% python3 -q
>>> import numpy as np
>>> np.set_printoptions(suppress=True, linewidth=140)
>>> tidy = lambda a: np.round(a, 4) + 0
>>> A = np.loadtxt("x.csv", delimiter=",")
>>> A
array([[ -9.0216,  -1.9726,  -5.0329,   7.0179,  -7.0652,   2.9683,   1.9823,  -8.0151,   8.9833],
       [ -8.9985,  -1.8626,  -5.0274,   7.0276,  -7.0254,   3.0341,   1.9266,  -8.0345,   8.943 ],
       [-63.0177, -14.0797, -35.0258,  48.9258, -48.9226,  21.1159,  13.9683, -56.0051,  62.9173],
       [-27.0152,  -5.9994, -15.0205,  21.0069, -20.9328,   9.0533,   5.9833, -23.9387,  26.9047],
       [-45.0601,  -9.9997, -25.0629,  35.1122, -34.96  ,  15.0285,  10.0603, -40.057 ,  44.9855],
       [-44.9595, -10.0388, -24.9768,  34.8763, -35.0019,  14.9991,   9.9716, -40.0258,  45.0088],
       [-71.936 , -15.9625, -40.0633,  56.0182, -56.0944,  24.0037,  16.0535, -63.9963,  72.1231],
       [-17.9316,  -3.962 ,  -9.9859,  13.9828, -13.9822,   5.9595,   3.9975, -15.8747,  17.9748],
       [-18.0039,  -3.9762,  -9.9856,  13.9845, -14.0081,   5.9332,   3.9781, -15.9968,  17.9857]])
>>> tidy(np.sort(np.abs(np.linalg.eigvals(A))))
array([ 0.012 ,  0.012 ,  0.0177,  0.084 ,  0.1441,  0.1441,  0.1446,  0.1446, 26.9768])
>>> assert A == A.T
Traceback (most recent call last):
  File "<python-input-6>", line 1, in <module>
    assert A == A.T
           ^^^^^^^^
ValueError: The truth value of an array with more than one element is ambiguous. Use a.any() or a.all()
>>> np.allclose(A @ A.T, A.T @ A)
False
>>> tidy(np.linalg.det(A))
np.float64(0.0)
>>> np.allclose(A, A.T)
False
>>> other = A / np.linalg.norm(A, axis=1, keepdims=True)
>>> G = other @ other.T
>>> tidy(np.linalg.norm(other, axis=1))
array([1., 1., 1., 1., 1., 1., 1., 1., 1.])
>>> tidy(G)
array([[1., 1., 1., 1., 1., 1., 1., 1., 1.],
       [1., 1., 1., 1., 1., 1., 1., 1., 1.],
       [1., 1., 1., 1., 1., 1., 1., 1., 1.],
       [1., 1., 1., 1., 1., 1., 1., 1., 1.],
       [1., 1., 1., 1., 1., 1., 1., 1., 1.],
       [1., 1., 1., 1., 1., 1., 1., 1., 1.],
       [1., 1., 1., 1., 1., 1., 1., 1., 1.],
       [1., 1., 1., 1., 1., 1., 1., 1., 1.],
       [1., 1., 1., 1., 1., 1., 1., 1., 1.]])
>>> tidy(np.degrees(np.arccos(np.clip(G[7, 2], -1, 1))))
np.float64(0.2092)
